$ python3 -q
>>> import numpy as np
>>> import numpy.linalg as la
>>> np.set_printoptions(precision=3, suppress=True, linewidth=160, legacy="1.25")
>>> rnd = lambda a: np.round(a, 3) + 0
>>> M = np.loadtxt("x.csv", delimiter=",")
>>> M
array([[-3.604, -1.5  ,  0.3  ,  0.5  , -1.1  ,  0.2  , -0.9  ],
       [-5.999,  0.5  ,  1.1  ,  1.1  ,  0.7  , -1.2  , -1.5  ],
       [-2.406, -0.1  ,  0.   ,  0.1  ,  0.   ,  2.   , -0.6  ],
       [ 6.018, -0.1  ,  0.2  , -0.4  ,  1.3  ,  1.   ,  1.5  ],
       [-5.213,  0.7  ,  1.2  ,  1.   ,  0.5  , -0.6  , -1.3  ],
       [ 2.401,  0.4  ,  0.8  ,  0.6  , -0.4  , -1.3  ,  0.6  ],
       [ 5.198,  1.4  , -0.2  ,  1.3  , -1.4  , -1.   ,  1.3  ],
       [ 0.82 , -0.3  ,  0.3  , -0.1  ,  0.4  ,  0.4  ,  0.2  ],
       [-7.582, -0.2  ,  1.2  , -2.   ,  0.1  , -1.   , -1.9  ],
       [-0.746,  0.3  ,  0.5  , -0.6  ,  1.7  ,  1.2  , -0.2  ],
       [ 0.402, -0.8  ,  1.3  ,  0.5  ,  1.3  , -0.2  ,  0.1  ],
       [-1.197,  0.1  , -0.4  ,  1.8  ,  0.8  , -1.6  , -0.3  ],
       [-0.001, -0.6  , -0.8  , -1.8  ,  0.7  ,  0.2  ,  0.   ],
       [-1.634, -0.4  , -0.6  ,  0.6  ,  1.6  ,  1.2  , -0.4  ],
       [ 1.612,  0.   ,  1.   , -0.4  ,  0.6  , -0.2  ,  0.4  ],
       [-5.992,  0.9  , -1.   , -3.   , -0.1  ,  0.3  , -1.5  ],
       [ 1.206,  1.7  ,  1.6  , -0.7  , -1.1  ,  0.4  ,  0.3  ],
       [-1.247,  0.7  , -0.5  , -1.5  , -0.2  , -0.4  , -0.3  ],
       [ 3.609, -2.4  , -0.3  , -0.3  , -2.1  ,  1.9  ,  0.9  ],
       [ 4.78 , -1.   ,  1.5  ,  0.2  , -1.1  ,  0.2  ,  1.2  ],
       [-1.215,  0.9  , -0.8  , -0.2  , -0.4  ,  0.3  , -0.3  ],
       [ 3.595, -1.9  , -1.2  , -2.4  , -0.8  ,  0.7  ,  0.9  ],
       [ 2.016,  1.3  ,  0.6  ,  0.1  , -1.5  , -0.3  ,  0.5  ],
       [ 7.981,  0.5  , -1.6  ,  0.3  ,  0.3  , -2.4  ,  2.   ],
       [-5.179, -1.2  ,  0.2  , -0.6  ,  0.5  ,  0.6  , -1.3  ],
       [-6.407,  0.3  , -0.2  ,  0.5  ,  0.5  , -1.5  , -1.6  ],
       [-4.384,  0.9  , -1.2  , -1.3  , -1.3  ,  1.   , -1.1  ],
       [ 4.001,  1.9  ,  0.3  , -0.8  ,  1.9  ,  1.7  ,  1.   ],
       [ 3.572,  0.4  , -0.8  ,  1.4  , -0.5  , -1.1  ,  0.9  ],
       [-2.403,  2.1  ,  0.6  ,  0.3  , -1.4  ,  0.4  , -0.6  ],
       [-0.005,  0.5  , -0.5  ,  0.8  ,  0.5  , -0.8  ,  0.   ],
       [-0.029,  1.4  ,  0.6  ,  2.6  , -2.   ,  1.   ,  0.   ],
       [ 1.608, -0.6  , -1.6  , -0.3  ,  1.4  , -2.   ,  0.4  ],
       [-4.794,  1.1  ,  2.5  , -0.7  ,  1.2  ,  1.   , -1.2  ],
       [ 4.386,  0.1  ,  1.   , -0.9  ,  0.5  , -0.8  ,  1.1  ],
       [-4.816, -0.9  ,  0.1  ,  0.5  , -0.3  , -1.2  , -1.2  ],
       [ 3.97 , -0.8  , -0.8  ,  0.1  ,  0.6  , -0.5  ,  1.   ],
       [-1.617, -0.7  , -1.   , -0.7  , -0.5  , -0.2  , -0.4  ],
       [-2.409, -0.6  , -0.2  ,  1.3  ,  0.8  , -0.1  , -0.6  ]])
>>> # column 0 dominates
>>> W = np.array([[2, 2, -2, -1, -3, 0],
...     [3, 0, 1, 0, -3, -1],
...     [-3, 0, -3, 1, -3, -2],
...     [-3, -2, -3, 0, -3, 2],
...     [-3, 1, -3, 0, -1, -1],
...     [2, -2, -2, -2, 3, -2],
...     [-3, 2, -2, 3, -3, 3]])
>>> b = np.array([1, -4, -3, 2, 4, -1])
>>> H = np.maximum(M @ W + b, 0)
>>> la.matrix_rank(H)
6
>>> rnd((H > 0).mean(axis=0))
array([0.564, 0.308, 0.359, 0.821, 0.564, 0.359])
>>> W2 = np.array([[0, 3], [9, 8], [4, 5], [1, 1], [9, 2], [4, 3]])
>>> (H @ W2).round(6).argmax(axis=1)
array([0, 0, 0, 1, 0, 0, 1, 0, 0, 0, 0, 0, 0, 0, 0, 0, 1, 0, 0, 0, 0, 0, 1, 0, 0, 0, 0, 1, 1, 0, 0, 1, 0, 0, 0, 0, 0, 0, 0])
